$ ipython --no-banner

In [1]: import numpy as np

In [2]: from numpy import linalg as LA

In [3]: np.set_printoptions(precision=1, suppress=True, linewidth=100, sign=" ")

In [4]: J = np.load("arr.npy")

In [5]: J
Out[5]: 
array([[ 0.,  1.,  1.,  1.,  1.,  1.,  1.,  1.,  1.,  1.,  1.,  1.,  1.,  1.,  1.],
       [ 1.,  0.,  1.,  1.,  1.,  1.,  1.,  1.,  1.,  1.,  1.,  1.,  1.,  1.,  1.],
       [ 1.,  1.,  0.,  1.,  1.,  1.,  1.,  1.,  1.,  1.,  1.,  1.,  1.,  1.,  1.],
       [ 1.,  1.,  1.,  0.,  1.,  1.,  1.,  1.,  1.,  1.,  1.,  1.,  1.,  1.,  1.],
       [ 1.,  1.,  1.,  1.,  0.,  1.,  1.,  1.,  1.,  1.,  1.,  1.,  1.,  1.,  1.],
       [ 1.,  1.,  1.,  1.,  1.,  0.,  1.,  1.,  1.,  1.,  1.,  1.,  1.,  1.,  1.],
       [ 1.,  1.,  1.,  1.,  1.,  1.,  0.,  1.,  1.,  1.,  1.,  1.,  1.,  1.,  1.],
       [ 1.,  1.,  1.,  1.,  1.,  1.,  1.,  0.,  1.,  1.,  1.,  1.,  1.,  1.,  1.],
       [ 1.,  1.,  1.,  1.,  1.,  1.,  1.,  1.,  0.,  1.,  1.,  1.,  1.,  1.,  1.],
       [ 1.,  1.,  1.,  1.,  1.,  1.,  1.,  1.,  1.,  0.,  1.,  1.,  1.,  1.,  1.],
       [ 1.,  1.,  1.,  1.,  1.,  1.,  1.,  1.,  1.,  1.,  0.,  1.,  1.,  1.,  1.],
       [ 1.,  1.,  1.,  1.,  1.,  1.,  1.,  1.,  1.,  1.,  1.,  0.,  1.,  1.,  1.],
       [ 1.,  1.,  1.,  1.,  1.,  1.,  1.,  1.,  1.,  1.,  1.,  1.,  0.,  1.,  1.],
       [ 1.,  1.,  1.,  1.,  1.,  1.,  1.,  1.,  1.,  1.,  1.,  1.,  1.,  0.,  1.],
       [ 1.,  1.,  1.,  1.,  1.,  1.,  1.,  1.,  1.,  1.,  1.,  1.,  1.,  1.,  0.]])

In [6]: J.sum(axis=0)
Out[6]: array([ 14.,  14.,  14.,  14.,  14.,  14.,  14.,  14.,  14.,  14.,  14.,  14.,  14.,  14.,  14.])

In [7]: low = np.diag(J.sum(axis=1)) - J

In [8]: (LA.eigvalsh(low) < 1e-8).sum()
Out[8]: np.int64(1)

In [9]: np.round(LA.eigvalsh(low), 1) + 0
Out[9]: array([  0.,  15.,  15.,  15.,  15.,  15.,  15.,  15.,  15.,  15.,  15.,  15.,  15.,  15.,  15.])

In [10]: low @ np.ones(15)
Out[10]: array([ 0.,  0.,  0.,  0.,  0.,  0.,  0.,  0.,  0.,  0.,  0.,  0.,  0.,  0.,  0.])

In [11]: evals, vecs = LA.eigh(J)

In [12]: vec = np.array([2, 3, 0, 2, 2, 3, 1, 0, 0, 2, 1, 0, 1, 2, 1])

In [13]: round(vec @ J @ vec / (vec @ vec), 1), np.round(evals[0], 1), evals[-1]
Out[13]: (np.float64(8.5), np.float64(-1.0), np.float64(14.0))

In [14]: X = np.array([[-0.3, -0.3, -1.1, 0.9, 0.8, 1.3, 0.9],
    ...:     [0.1, 0.3, 0.3, -0.4, 0.7, 0.2, 0.6],
    ...:     [0.9, -1.1, 1.5, 0.5, -0.2, 0.7, -0.8],
    ...:     [0.2, 0.4, 0.0, -1.4, 0.2, 1.4, 1.7],
    ...:     [0.2, -1.7, 0.2, 0.8, -0.3, -2.1, 0.1],
    ...:     [1.2, -0.4, 0.1, 1.2, 0.5, -0.4, -0.3],
    ...:     [-0.2, 0.3, 2.2, 0.5, 0.4, -0.6, 0.0],
    ...:     [-1.4, 0.0, 1.6, -2.2, 0.2, 0.5, 0.0],
    ...:     [1.0, 0.9, 0.6, -0.3, -0.6, -1.8, 0.8],
    ...:     [-0.1, 0.5, 1.2, 0.5, 0.4, 0.4, -1.3],
    ...:     [-0.3, -0.5, 0.2, -0.1, 1.2, 0.7, -0.4],
    ...:     [-0.2, -1.3, -1.1, 1.7, -1.8, 1.6, -0.8],
    ...:     [0.1, -0.7, -2.6, -1.3, 0.9, -0.1, -0.5]])

In [15]: X[:, 0] *= 3

In [16]: X
Out[16]: 
array([[-0.9, -0.3, -1.1,  0.9,  0.8,  1.3,  0.9],
       [ 0.3,  0.3,  0.3, -0.4,  0.7,  0.2,  0.6],
       [ 2.7, -1.1,  1.5,  0.5, -0.2,  0.7, -0.8],
       [ 0.6,  0.4,  0. , -1.4,  0.2,  1.4,  1.7],
       [ 0.6, -1.7,  0.2,  0.8, -0.3, -2.1,  0.1],
       [ 3.6, -0.4,  0.1,  1.2,  0.5, -0.4, -0.3],
       [-0.6,  0.3,  2.2,  0.5,  0.4, -0.6,  0. ],
       [-4.2,  0. ,  1.6, -2.2,  0.2,  0.5,  0. ],
       [ 3. ,  0.9,  0.6, -0.3, -0.6, -1.8,  0.8],
       [-0.3,  0.5,  1.2,  0.5,  0.4,  0.4, -1.3],
       [-0.9, -0.5,  0.2, -0.1,  1.2,  0.7, -0.4],
       [-0.6, -1.3, -1.1,  1.7, -1.8,  1.6, -0.8],
       [ 0.3, -0.7, -2.6, -1.3,  0.9, -0.1, -0.5]])

In [17]: B = X / LA.norm(X, axis=1)
Traceback (most recent call last):
  Cell In[17], line 1
    B = X / LA.norm(X, axis=1)
ValueError: operands could not be broadcast together with shapes (13,7) (13,) 


In [18]: B = X / LA.norm(X, axis=1, keepdims=True)

In [19]: gram = B @ B.T

In [20]: (gram - 2 * np.eye(13)).round(6).argmax(axis=1)
Out[20]: array([ 10,   3,   5,   1,   5,   2,   9,  10,   5,   6,   7,   0,   0])

In [21]: gram[4].round(1) + 0
Out[21]: array([-0.3, -0.3,  0.3, -0.5,  1. ,  0.4,  0.2, -0.3,  0.4, -0.3, -0.3,  0. ,  0. ])

In [22]: np.round(np.degrees(np.arccos(np.clip(gram[4, 10], -1, 1))), 1)
Out[22]: np.float64(107.9)

In [23]: E = np.load("sample14.npy")

In [24]: E
Out[24]: 
array([[  0.2,   0.7,   6. ,   1.8,   1.1,   0.6,  -1.8,   0.3,   0. ,   0. ],
       [ -1.3,   0.6, -14. ,   0.9,   2.6,   0.9,  -0.7,  -0.3,   0.9,   0.5],
       [ -0.7,  -1.2,   8. ,  -1.9,   0.9,   0. ,   0.5,  -0.9,  -0.4,  -0.6],
       [ -1.8,  -0.7,  -8. ,  -1.7,  -0.3,  -2. ,  -1.1,  -0.8,  -0.5,   0.3],
       [  1.2,   0. , -22. ,  -1.5,  -1.5,  -2.3,   0.1,  -0.8,   1.1,   0.4],
       [ -2.5,   1.3,  -8. ,  -1. ,   0.7,   0.7,  -1. ,  -1.3,   0.9,  -0.1],
       [  0.6,  -0.3,  10. ,  -1.5,   0.1,  -0.3,   0.7,  -0.3,  -0.2,  -0.6],
       [  0.3,  -0.4,  24. ,  -2.7,   0.1,   0. ,   0.4,  -0.3,   0.3,  -0.3],
       [  0.1,   0.2,  10. ,   0. ,  -1. ,   1. ,  -0.3,   0.2,   0.8,  -0.5],
       [  0.7,   0.2,   6. ,  -0.9,   0.2,  -0.4,  -0.9,  -0.9,   0.6,  -0.7],
       [ -1.6,  -0.4,  12. ,   0.4,   0.2,  -0.9,   1. ,   1.6,   0.2,  -1.3],
       [ -1.2,  -0.8,  34. ,  -0.1,   1.3,   1. ,  -0.4,   1.4,   0.5,  -0.3],
       [ -0.8,  -1.6, -46. ,   0.9,  -0.8,   1.6,   0.3,   1.7,  -1.6,  -0.3],
       [ -0.8,   1.1,  16. ,   1.1,   1.5,  -2.2,  -0.8,   0.1,   1.7,  -1.3],
       [ -2.1,   1. ,   0. ,  -1.6,  -0.3,  -0.4,   1.9,  -0.9,   0. ,   1.7]])

In [25]: # column 2 is much longer than the rest

In [26]: vec = np.array([5, 1, 5, 4, 1, 1, 4, 5, 2, 0])

In [27]: y = E @ vec

In [28]: np.round(LA.pinv(E) @ E, 1) + 0
Out[28]: 
array([[ 1.,  0.,  0.,  0.,  0.,  0.,  0.,  0.,  0.,  0.],
       [ 0.,  1.,  0.,  0.,  0.,  0.,  0.,  0.,  0.,  0.],
       [ 0.,  0.,  1.,  0.,  0.,  0.,  0.,  0.,  0.,  0.],
       [ 0.,  0.,  0.,  1.,  0.,  0.,  0.,  0.,  0.,  0.],
       [ 0.,  0.,  0.,  0.,  1.,  0.,  0.,  0.,  0.,  0.],
       [ 0.,  0.,  0.,  0.,  0.,  1.,  0.,  0.,  0.,  0.],
       [ 0.,  0.,  0.,  0.,  0.,  0.,  1.,  0.,  0.,  0.],
       [ 0.,  0.,  0.,  0.,  0.,  0.,  0.,  1.,  0.,  0.],
       [ 0.,  0.,  0.,  0.,  0.,  0.,  0.,  0.,  1.,  0.],
       [ 0.,  0.,  0.,  0.,  0.,  0.,  0.,  0.,  0.,  1.]])

In [29]: try:
    ...:     LA.solve(E, y)
    ...: except LA.LinAlgError as e:
    ...:     print("failed:", e)
    ...: 
failed: Last 2 dimensions of the array must be square

In [30]: rng = np.random.default_rng(5385)

In [31]: y = y + 0.1 * rng.normal(size=15)

In [32]: y
Out[32]: 
array([  34.8,  -71.4,   25.2,  -68.2, -115.2,  -62.6,   47.4,  111.2,   52.2,   23. ,   64.9,
        171.6, -224.8,   81.5,  -13.4])

In [33]: beta, *_ = LA.lstsq(E, y)

In [34]: round(LA.norm(y - E @ beta), 1)
Out[34]: np.float64(0.1)

In [35]: np.round(E.T @ (y - E @ beta), 1) + 0
Out[35]: array([ 0.,  0.,  0.,  0.,  0.,  0.,  0.,  0.,  0.,  0.])

In [36]: beta
Out[36]: array([ 5. ,  1. ,  5. ,  4. ,  1. ,  1. ,  4. ,  5.1,  2. ,  0.1])
